$ python -q
>>> import numpy as np
>>> import numpy.linalg as la
>>> np.set_printoptions(suppress=True, linewidth=160)
>>> def tidy(a):
...     return np.round(a, 1) + 0
... 
>>> arr = np.load("dump.npy")
>>> print(arr)
[[0 1 1 0]
 [1 0 1 1]
 [1 1 0 1]
 [0 1 1 0]]
>>> w, evecs = la.eigh(arr)
>>> print(tidy(la.eigvalsh(arr @ arr)))
[0.  1.  2.4 6.6]
>>> print(tidy(evecs.T @ arr @ evecs))
[[-1.6  0.   0.   0. ]
 [ 0.  -1.   0.   0. ]
 [ 0.   0.   0.   0. ]
 [ 0.   0.   0.   2.6]]
>>> r = la.matrix_rank(arr)
>>> print(r)
3
>>> null = la.svd(arr)[2][r:].T
>>> print(tidy(null @ null.T))
[[ 0.5  0.   0.  -0.5]
 [ 0.   0.   0.   0. ]
 [ 0.   0.   0.   0. ]
 [-0.5  0.   0.   0.5]]
>>> print([int(la.matrix_rank(arr[:i])) for i in range(1, len(arr) + 1)])
[1, 2, 3, 3]
>>> print(tidy(arr @ null))
[[0.]
 [0.]
 [0.]
 [0.]]
>>> print(null.shape)
(4, 1)
>>> print([int(la.matrix_rank(arr[:, :j + 1])) for j in range(4)])
[1, 2, 3, 3]
>>> print(np.allclose(arr @ null, 0))
True
>>> print(la.cond(arr) > 100)
True
>>> print(la.matrix_rank(arr, rtol=0.1))
3
>>> left, sv, vt = la.svd(arr)
>>> print(np.argmax(sv[:-1] / (sv[1:] + 1e-6)) + 1)
3
>>> Y = left[:, :3] @ np.diag(sv[:3]) @ vt[:3]
>>> print(tidy(Y))
[[0. 1. 1. 0.]
 [1. 0. 1. 1.]
 [1. 1. 0. 1.]
 [0. 1. 1. 0.]]
>>> print(tidy(np.abs(arr - Y).max()))
0.0
>>> print(tidy(la.norm(arr - Y, 2)), tidy(sv[3]))
0.0 0.0
>>> print(np.allclose(arr[:-1].T @ la.lstsq(arr[:-1].T, arr[-1])[0], arr[-1]))
True
>>> print(np.abs(np.diag(la.qr(arr)[1])) > 1e-9)
[ True  True  True False]
>>> print(la.lstsq(arr[:-1].T, arr[-1])[2])
3
>>> print(np.unique(arr.round(6), axis=0).shape)
(3, 4)
>>> X = np.diag(20 * np.array([0, 2, 3, 0, 1, 1])) + np.array([[-2, 2, 1, 0, -2, -2],
...     [-3, 1, -3, -1, 1, 1],
...     [3, -3, 1, -1, -2, 3],
...     [2, 0, -2, -3, 0, -1],
...     [-3, -1, -3, 1, -2, -1],
...     [3, 2, 2, -3, -3, 0]])
>>> print(X)
[[-2  2  1  0 -2 -2]
 [-3 41 -3 -1  1  1]
 [ 3 -3 61 -1 -2  3]
 [ 2  0 -2 -3  0 -1]
 [-3 -1 -3  1 18 -1]
 [ 3  2  2 -3 -3 20]]
>>> print(tidy(la.norm(arr[3], 1)), tidy(la.norm(arr[3], np.inf)))
2.0 1.0
>>> print(arr[3] @ arr[0])
2
>>> print(la.norm(arr, axis=1).argmax())
1
>>> print(tidy(la.norm(arr[3] - arr[0])))
0.0
>>> rng = np.random.default_rng(8700)
>>> labels = rng.permutation(6)
>>> print(labels)
[1 0 3 5 2 4]
>>> Y = X[labels][:, labels]
>>> print(np.trace(Y))
135
>>> print(tidy(np.sort(np.abs(la.eigvals(Y)))))
[ 2.2  2.9 17.5 20.2 40.6 61.8]
>>> mat = np.load("data.npy")
>>> print(mat)
[[ 1 -1  1]
 [ 1  0  0]
 [ 1  1  1]
 [ 1  2  4]
 [ 1  3  9]
 [ 1  4 16]]
>>> # column 2 dominates
>>> O, evecs = la.qr(mat[:, :2])[0], la.qr(mat[:, 2:])[0]
>>> sv = la.svd(O.T @ evecs, compute_uv=False)
>>> print(tidy(np.degrees(np.arccos(sv.clip(0, 1)))))
[18.9]
>>> print((sv > 0.9).sum())
1
>>> print(tidy(sv))
[0.9]
>>> print(tidy(la.norm(O @ O.T - evecs @ evecs.T, 2)))
1.0
>>> left, sv, vt = la.svd(mat)
>>> print(tidy(sv))
[19.6  1.9  1.7]
>>> print(np.argmax(sv[:-1] / (sv[1:] + 1e-6)) + 1)
1
>>> Y = left[:, :1] @ np.diag(sv[:1]) @ vt[:1]
>>> print(la.matrix_rank(Y))
1
>>> print(tidy(np.abs(mat - Y).max()))
1.2
>>> print(tidy(Y))
[[ 0.1  0.2  0.7]
 [ 0.   0.   0.1]
 [ 0.1  0.4  1.3]
 [ 0.4  1.2  4.3]
 [ 0.8  2.6  9.1]
 [ 1.4  4.5 15.8]]
>>> print(tidy(la.norm(mat - Y) / la.norm(mat)))
0.1
>>> r = la.matrix_rank(Y)
>>> print(r)
1
>>> null = la.svd(Y)[2][r:].T
>>> print([int(la.matrix_rank(Y[:i])) for i in range(1, len(Y) + 1)])
[1, 1, 1, 1, 1, 1]
>>> print([int(la.matrix_rank(np.delete(Y, i, axis=0))) for i in range(6)])
[1, 1, 1, 1, 1, 1]
>>> print([int(la.matrix_rank(Y[:, :j + 1])) for j in range(3)])
[1, 1, 1]
>>> r0, r1 = mat[4], mat[2]
>>> print(r0 @ r0)
91
>>> pr = (r0 @ r1) / (r0 @ r0) * r0
>>> print(tidy(pr))
[0.1 0.4 1.3]
>>> print(tidy((r1 - pr) @ r0))
0.0
>>> print(tidy(la.norm(r0 + r1) ** 2 + la.norm(r0 - r1) ** 2))
188.0
>>> E = np.loadtxt("case18.csv", delimiter=",")
>>> print(tidy(E))
[[-30.3  -2.3 -23.8 -21.2]
 [-22.6  -0.8 -17.5 -16.3]
 [-22.6  -0.8 -17.5 -16.3]
 [-18.7  -0.2 -14.4 -13.8]
 [-14.1   0.5 -10.6 -10.8]
 [ -6.9   1.   -4.9  -5.9]
 [ -6.6   1.   -4.7  -5.7]
 [ -6.1   1.   -4.3  -5.3]
 [ -5.8   1.   -4.1  -5.1]
 [ -2.8   0.6  -1.8  -2.8]
 [ -1.7   0.3  -1.1  -1.8]
 [ -0.8   0.1  -0.5  -0.8]
 [  1.1   0.1   0.7   1. ]
 [  5.3   1.6   3.5   4.5]
 [  6.9   2.2   4.6   5.6]
 [ 11.4   4.3   7.9   8.9]
 [ 22.8   9.6  16.3  16.6]
 [ 24.4  10.3  17.5  17.7]
 [ 36.6  16.1  26.6  25.7]
 [ 54.5  24.5  40.3  37.2]]
>>> # rank 3
>>> cent = E[[3, 17]].astype(float)
>>> for _ in range(7):
...     labels = la.norm(E[:, None] - cent, axis=-1).argmin(axis=1)
...     cent = np.array([E[labels == j].mean(axis=0) for j in range(2)])
... 
>>> print(labels)
[0 0 0 0 0 0 0 0 0 0 0 0 0 0 0 1 1 1 1 1]
>>> print(np.bincount(labels))
[15  5]
>>> print(tidy(cent))
[[-8.4  0.3 -6.4 -6.3]
 [30.  13.  21.7 21.2]]
>>> print(np.argsort(-la.norm(E, axis=0).round(6), kind="stable")[:3])
[0 2 3]
>>> print(la.matrix_rank(E, rtol=0.1))
2
>>> print(tidy(la.norm(E, 2) / la.norm(E)))
1.0
>>> Xs = E - E.mean(axis=1)
Traceback (most recent call last):
  File "<python-input-82>", line 1, in <module>
    Xs = E - E.mean(axis=1)
         ~~^~~~~~~~~~~~~~~~
ValueError: operands could not be broadcast together with shapes (20,4) (20,) 
>>> Xs = E - E.mean(axis=0)
>>> left, sv, vt = la.svd(Xs, full_matrices=False)
>>> print(tidy(sv))
[133.2  10.9   3.2   0. ]
>>> print(np.abs(vt[0]).argmax())
0
>>> print(tidy((sv ** 2).sum() ** 2 / (sv ** 4).sum()))
1.0
>>> print(np.abs(left[:, 0]).argmax())
19
>>> print(tidy(vt[0] * np.sign(vt[0, np.abs(vt[0]).argmax()])))
[0.7 0.2 0.5 0.5]
>>> print(tidy(Xs.mean(axis=0)))
[0. 0. 0. 0.]
>>> Xs = E - E.mean(axis=0)
>>> evecs = la.svd(Xs)[2][:3]
>>> Y = Xs - Xs @ evecs.T @ evecs
>>> print(tidy(np.diag(evecs.T @ evecs)))
[0.5 1.  0.7 0.9]
>>> print(tidy(Y.std(axis=0)))
[0. 0. 0. 0.]
>>> D = la.norm(E[:, None] - E[None], axis=-1)
>>> print((D + 1e9 * np.eye(20)).round(6).argmin(axis=1))
[ 1  2  1  2  3  6  5  8  7 10 11 10 11 14 13 14 17 16 17 18]
>>> print(D.mean(axis=1).argmax())
19
>>> print(D.shape)
(20, 20)
>>> J = np.loadtxt("arr.csv", delimiter=",")
>>> print(tidy(J))
[[  6.7 -23.2  19.5  57.5  -1.1  44.8]
 [  6.7 -23.2  19.5  57.4  -1.1  44.8]
 [  3.7 -18.1  13.1  44.4  -2.1  33.4]
 [  2.7 -16.3  10.9  39.7  -2.4  29.4]
 [  1.7 -14.2   8.5  34.5  -2.7  24.9]
 [  0.9 -12.4   6.6  30.2  -2.9  21.3]
 [  0.9 -12.3   6.6  30.   -2.9  21.2]
 [  0.6 -11.5   5.8  28.1  -2.9  19.5]
 [ -0.2  -9.4   3.7  23.   -3.1  15.3]
 [ -1.   -5.7   0.8  14.3  -3.    8.4]
 [ -1.1  -5.2   0.5  13.1  -2.9   7.5]
 [ -1.1  -2.3  -0.9   6.6  -2.3   3. ]
 [ -1.1  -2.3  -0.9   6.6  -2.3   3. ]
 [ -1.1  -2.3  -0.9   6.5  -2.3   2.9]
 [ -0.5  -0.5  -0.8   2.   -1.1   0.5]
 [ -0.4  -0.3  -0.7   1.5  -0.9   0.3]
 [ -0.4  -0.3  -0.6   1.5  -0.9   0.3]
 [  0.1   0.    0.3  -0.4   0.4   0. ]
 [  0.1  -0.1   0.3  -0.5   0.4   0. ]
 [ -0.6  -1.1   1.   -1.9   1.9   0.4]
 [-11.4  -6.6  -5.7  -9.8   2.9  -4.9]
 [-13.8  -7.4  -7.7 -11.8   2.8  -6.7]
 [-31.6 -11.6 -23.8 -27.8   0.4 -21.8]]
>>> cent = J[[4, 19]].astype(float)
>>> for _ in range(4):
...     labels = la.norm(J[:, None] - cent, axis=-1).argmin(axis=1)
...     cent = np.array([J[labels == j].mean(axis=0) for j in range(2)])
... 
>>> print(labels)
[0 0 0 0 0 0 0 0 0 1 1 1 1 1 1 1 1 1 1 1 1 1 1]
>>> print(tidy(cent[1] - cent[0]))
[ -7.2  12.4 -13.2 -38.3   1.9 -28.8]
>>> W0 = np.array([[58, -54, -63, -31],
...     [-54, 52, 64, 18],
...     [-63, 64, 121, 42],
...     [-31, 18, 42, 134]])
>>> # symmetric, so the eigenvalues are real
>>> print(W0.sum(axis=0))
[-90  80 164 163]
>>> print(np.unravel_index(np.abs(W0).argmax(), W0.shape))
(np.int64(3), np.int64(3))
>>> la.rank(W0)
Traceback (most recent call last):
  File "<python-input-110>", line 1, in <module>
    la.rank(W0)
    ^^^^^^^
AttributeError: module 'numpy.linalg' has no attribute 'rank'
>>> print(W0.sum(axis=1))
[-90  80 164 163]
>>> W0[:, 4]
Traceback (most recent call last):
  File "<python-input-112>", line 1, in <module>
    W0[:, 4]
    ~~^^^^^^
IndexError: index 4 is out of bounds for axis 1 with size 4
>>> print(np.abs(W0).max())
134
>>> print(la.matrix_rank(W0))
3
>>> r = la.matrix_rank(W0)
>>> print(r)
3
>>> null = la.svd(W0)[2][r:].T
>>> print([int(la.matrix_rank(np.delete(W0, i, axis=0))) for i in range(4)])
[3, 3, 3, 3]
>>> print(null.shape)
(4, 1)
>>> print(tidy(null @ null.T))
[[ 0.4  0.5 -0.1  0. ]
 [ 0.5  0.6 -0.1  0.1]
 [-0.1 -0.1  0.   0. ]
 [ 0.   0.1  0.   0. ]]
>>> print(np.allclose(W0 @ null, 0))
True
>>> print(tidy(null[:, 0] / null[np.abs(null[:, 0]).round(6).argmax(), 0]))
[ 0.9  1.  -0.1  0.1]
>>> Y = W0 / np.sqrt((W0 ** 2).mean(axis=1, keepdims=True))
>>> print(la.matrix_rank(W0 - W0.mean(axis=1, keepdims=True)))
3
>>> print(tidy(Y[0]))
[ 1.1 -1.  -1.2 -0.6]
>>> print(la.matrix_rank(Y) == la.matrix_rank(W0))
True
>>> vec = np.array([-6, -7, -7, -6])
>>> h = np.maximum(W0 @ vec, 0)
>>> print(np.flatnonzero(h > 1e-9))
[0]
>>> print(np.maximum(W0 @ vec, 0) - np.maximum(-W0 @ vec, 0))
[  657  -596 -1169 -1038]
>>> print(np.maximum(W0 @ (3 * vec), 0))
[1971    0    0    0]
>>> print(np.tanh(W0 @ vec))
[ 1. -1. -1. -1.]
>>> m1 = np.array([[0.6, -1.1, 0.7, 1.3, 1.2],
...     [-0.9, 0.8, 0.8, -1.4, 0.4],
...     [0.5, 0.5, -0.5, -2.2, -0.4],
...     [-0.1, -1.9, 0.2, 2.5, 0.4],
...     [0.2, 1.3, -0.1, -0.4, -1.0],
...     [-1.0, 0.7, -0.4, 0.5, -0.5]])
>>> m1[5] = m1[4] + 0.1 * rng.normal(size=5)
>>> print(tidy(m1))
[[ 0.6 -1.1  0.7  1.3  1.2]
 [-0.9  0.8  0.8 -1.4  0.4]
 [ 0.5  0.5 -0.5 -2.2 -0.4]
 [-0.1 -1.9  0.2  2.5  0.4]
 [ 0.2  1.3 -0.1 -0.4 -1. ]
 [ 0.3  1.3 -0.2 -0.5 -0.9]]
>>> vec = np.array([2, -2, 4, -3, -5])
>>> print(tidy(m1 @ vec))
[-3.7  2.   6.6 -5.1  3.6  3. ]
>>> print(tidy(np.einsum("ij,j->i", m1, vec)))
[-3.7  2.   6.6 -5.1  3.6  3. ]
>>> print((m1 @ vec).argmax())
2
>>> print(tidy((m1 * vec).sum(axis=1)))
[-3.7  2.   6.6 -5.1  3.6  3. ]
>>> print(np.sign((m1 @ vec).round(6)))
[-1.  1.  1. -1.  1.  1.]
>>> print(tidy(m1 @ np.ones(5)))
[ 2.7 -0.3 -2.1  1.1  0.   0. ]
>>> Y = np.c_[m1[:, :4] @ np.array([[2, 1, 0, 3], [3, 0, 3, 3], [0, 2, 2, 2], [3, 1, 3, 0]]), np.array([-1, 3, -1, 0, -1, -2])]
>>> print(tidy(Y))
[[ 1.8  3.3  2.  -0.1 -1. ]
 [-3.6 -0.7 -0.2  1.3  3. ]
 [-4.1 -2.7 -6.1  2.  -1. ]
 [ 1.6  2.8  2.2 -5.6  0. ]
 [ 3.1 -0.4  2.5  4.3 -1. ]
 [ 3.2 -0.6  2.1  4.5 -2. ]]
>>> print(tidy(la.norm(la.qr(m1)[0].T @ Y, axis=0) ** 2 / ((Y ** 2).sum(axis=0) + 1e-12)))
[1. 1. 1. 1. 1.]
>>> proj = m1 @ la.solve(m1.T @ m1, m1.T)
>>> print(tidy(np.trace(proj)))
5.0
>>> print(tidy(proj))
[[ 1.   0.   0.   0.   0.   0. ]
 [ 0.   1.   0.   0.   0.1 -0.1]
 [ 0.   0.   1.   0.   0.1 -0.1]
 [ 0.   0.   0.   0.9  0.1 -0.2]
 [ 0.   0.1  0.1  0.1  0.7  0.4]
 [ 0.  -0.1 -0.1 -0.2  0.4  0.4]]
>>> print(tidy(proj @ m1[:, 0]))
[ 0.6 -0.9  0.5 -0.1  0.2  0.3]
>>> gram = m1.T @ m1
>>> print(tidy(gram))
[[ 1.6 -0.2 -0.7  0.5 -0.4]
 [-0.2  9.2 -1.2 -9.5 -4.5]
 [-0.7 -1.2  1.5  1.5  1.8]
 [ 0.5 -9.5  1.5 15.1  3.7]
 [-0.4 -4.5  1.8  3.7  3.7]]
>>> print(tidy(la.svd(m1, compute_uv=False) ** 2))
[24.   4.   2.1  1.   0.1]
>>> print(la.matrix_rank(gram))
5
>>> print(tidy(np.trace(gram)), tidy((m1 ** 2).sum()))
31.1 31.1
>>> t3 = np.stack([m1, -3 * m1, m1[::-1]])
>>> print(la.matrix_rank(t3.reshape(3, -1)))
2
>>> K = np.load("block5.npy")
>>> print(tidy(K))
[[ 0.5  0.2  0.9]
 [ 0.2  0.9 -0.3]
 [ 0.9 -0.3 -0.4]]
>>> # orthonormal columns
>>> w, evecs = la.eigh(K)
>>> vec = np.array([-2, -2, 6])
>>> print(tidy(vec @ K @ vec / (vec @ vec)), tidy(w[0]), w[-1])
-0.5 -1.0 1.0
>>> print(tidy(np.abs(K).sum(axis=1).max()), np.abs(w).max())
1.6 1.0
